% python3 -q
>>> import numpy as np
>>> import numpy.linalg as la
>>> np.set_printoptions(suppress=True, linewidth=160)
>>> E = np.loadtxt("data.csv", delimiter=",")
>>> E
array([[-5.,  5., -2., -4.],
       [ 2., -4.,  2.,  2.],
       [ 4., -8.,  4.,  4.],
       [ 7., -9.,  4.,  6.]])
>>> np.round(la.norm(E, axis=0), 2)
array([ 9.7 , 13.64,  6.32,  8.49])
>>> np.round(la.norm(E, 1), 2), np.round(la.norm(E, np.inf), 2)
(np.float64(26.0), np.float64(26.0))
>>> print(np.round(la.norm(E, "nuc"), 2))
22.02
>>> round(float(la.norm(E) ** 2 / la.norm(E, 2) ** 2), 2)
1.01
>>> print(E[3] @ E[0])
-112.0
>>> np.round(la.norm(E[3], 1), 2), np.round(la.norm(E[3], np.inf), 2)
(np.float64(26.0), np.float64(9.0))
>>> np.round(la.norm(E, axis=1), 2)
array([ 8.37,  5.29, 10.58, 13.49])
>>> print(round(float(np.trace(la.pinv(E) @ E)), 2))
2.0
>>> np.round(E @ la.pinv(E) @ E, 2)
array([[-5.,  5., -2., -4.],
       [ 2., -4.,  2.,  2.],
       [ 4., -8.,  4.,  4.],
       [ 7., -9.,  4.,  6.]])
>>> left, sigma, vt = la.svd(E)
>>> V = vt[:(sigma > 1e-8).sum()]
>>> rng = np.random.default_rng(613009)
>>> x0 = E[1] + -2 * E[3] + rng.integers(2) * np.eye(4)[3]
>>> x0
array([-12.,  14.,  -6., -10.])
>>> la.matrix_rank(np.vstack([E, x0]))
np.int64(2)
>>> print(round(float(la.norm(x0 - V.T @ V @ x0)), 2))
0.0
>>> np.allclose(V.T @ V @ x0, x0)
True
>>> feats = np.load("test15.npy")
>>> feats
array([[ 3, -9, -6,  3, -9, -6],
       [ 3, -6, -9,  3, -6, -9],
       [ 0, -9,  6,  0, -9,  6],
       [ 0,  0,  0,  1, -3, -2],
       [ 0,  0,  0,  1, -2, -3],
       [ 0,  0,  0,  0, -3,  2]])
>>> round(np.log10(la.cond(feats)))
3
>>> [round(float(x), 2) for x in la.svd(feats, compute_uv=False)[:3]]
[22.71, 15.59, 3.68]
>>> print(np.round(np.sort(np.abs(la.eigvals(feats))), 2))
[ 0.1   0.3   2.76  3.66  8.27 10.98]
>>> la.determinant(feats)
Traceback (most recent call last):
  File "<python-input-27>", line 1, in <module>
    la.determinant(feats)
    ^^^^^^^^^^^^^^
AttributeError: module 'numpy.linalg' has no attribute 'determinant'
>>> assert feats == feats.T
Traceback (most recent call last):
  File "<python-input-28>", line 1, in <module>
    assert feats == feats.T
           ^^^^^^^^^^^^^^^^
ValueError: The truth value of an array with more than one element is ambiguous. Use a.any() or a.all()
>>> np.allclose(feats, feats.T)
False
>>> (feats + feats.T) / 2
array([[ 3. , -3. , -3. ,  1.5, -4.5, -3. ],
       [-3. , -6. , -9. ,  1.5, -3. , -4.5],
       [-3. , -9. ,  6. ,  0. , -4.5,  3. ],
       [ 1.5,  1.5,  0. ,  1. , -1. , -1. ],
       [-4.5, -3. , -4.5, -1. , -2. , -3. ],
       [-3. , -4.5,  3. , -1. , -3. ,  2. ]])
>>> round(float(la.det(feats)), 2)
27.0
>>> print(feats @ feats)
[[-18  81  27 -24 108  36]
 [ -9  90 -18 -12 120 -24]
 [-27   0 117 -36   0 156]
 [  0   0   0  -2   9   3]
 [  0   0   0  -1  10  -2]
 [  0   0   0  -3   0  13]]
>>> A2 = feats / np.sqrt((feats ** 2).mean(axis=1, keepdims=True))
>>> A2[3].round(2)
array([ 0.  ,  0.  ,  0.  ,  0.65, -1.96, -1.31])
>>> np.round(la.norm(A2, axis=1), 2)
array([2.45, 2.45, 2.45, 2.45, 2.45, 2.45])
>>> arr = 5 * np.eye(3) + np.eye(3, k=1)
>>> arr
array([[5., 1., 0.],
       [0., 5., 1.],
       [0., 0., 5.]])
>>> th = np.radians(180)
>>> R = np.eye(3)
>>> R[0, 0] = R[2, 2] = np.cos(th)
>>> R[0, 2], R[2, 0] = -np.sin(th), np.sin(th)
>>> R.round(2) + 0
array([[-1.,  0.,  0.],
       [ 0.,  1.,  0.],
       [ 0.,  0., -1.]])
>>> A2 = arr @ R.T
>>> round(la.det(R), 2), np.trace(R)
(np.float64(1.0), np.float64(-1.0))
>>> np.kron(np.eye(2, dtype=int), arr)
array([[5., 1., 0., 0., 0., 0.],
       [0., 5., 1., 0., 0., 0.],
       [0., 0., 5., 0., 0., 0.],
       [0., 0., 0., 5., 1., 0.],
       [0., 0., 0., 0., 5., 1.],
       [0., 0., 0., 0., 0., 5.]])
>>> np.round(la.eigvals(arr).sum().real, 2)
np.float64(15.0)
>>> print(np.round(la.det(arr.T), 2))
125.0
>>> np.trace(arr)
np.float64(15.0)
>>> arr @ arr
array([[25., 10.,  1.],
       [ 0., 25., 10.],
       [ 0.,  0., 25.]])
>>> assert arr == arr.T
Traceback (most recent call last):
  File "<python-input-50>", line 1, in <module>
    assert arr == arr.T
           ^^^^^^^^^^^^
ValueError: The truth value of an array with more than one element is ambiguous. Use a.any() or a.all()
>>> round(float(la.det(arr)), 2)
125.0
>>> (arr - arr.T) / 2
array([[ 0. ,  0.5,  0. ],
       [-0.5,  0. ,  0.5],
       [ 0. , -0.5,  0. ]])
>>> np.allclose(arr, arr.T)
False
>>> np.round(np.sort(np.abs(la.eigvals(arr))), 2)
array([5., 5., 5.])
>>> np.allclose(arr @ arr.T, arr.T @ arr)
False
>>> data = np.load("dump.npy")
>>> data
array([[ 0.,  0.,  0.,  0.,  3.,  3., -2.],
       [ 0.,  0.,  0.,  0.,  0.,  3., -1.],
       [ 0.,  0.,  0.,  0.,  0.,  3., -2.],
       [ 0.,  0.,  0.,  0.,  0.,  1.,  0.],
       [ 3.,  0.,  0.,  0.,  0.,  0.,  0.],
       [ 3.,  3.,  3.,  1.,  0.,  0.,  0.],
       [-2., -1., -2.,  0.,  0.,  0.,  0.]])
>>> left, sigma, vt = la.svd(data)
>>> V = vt[:(sigma > 1e-8).sum()]
>>> x0 = data[4] + 3 * data[3] + rng.integers(2) * np.eye(7)[3]
>>> print(x0)
[3. 0. 0. 0. 0. 3. 0.]
>>> round(float(la.norm(x0 - V.T @ V @ x0)), 2)
0.0
>>> print(np.round(np.diag(V.T @ V), 2))
[1.   0.71 0.93 0.36 1.   1.   1.  ]
>>> la.matrix_rank(np.vstack([data, x0]))
np.int64(6)
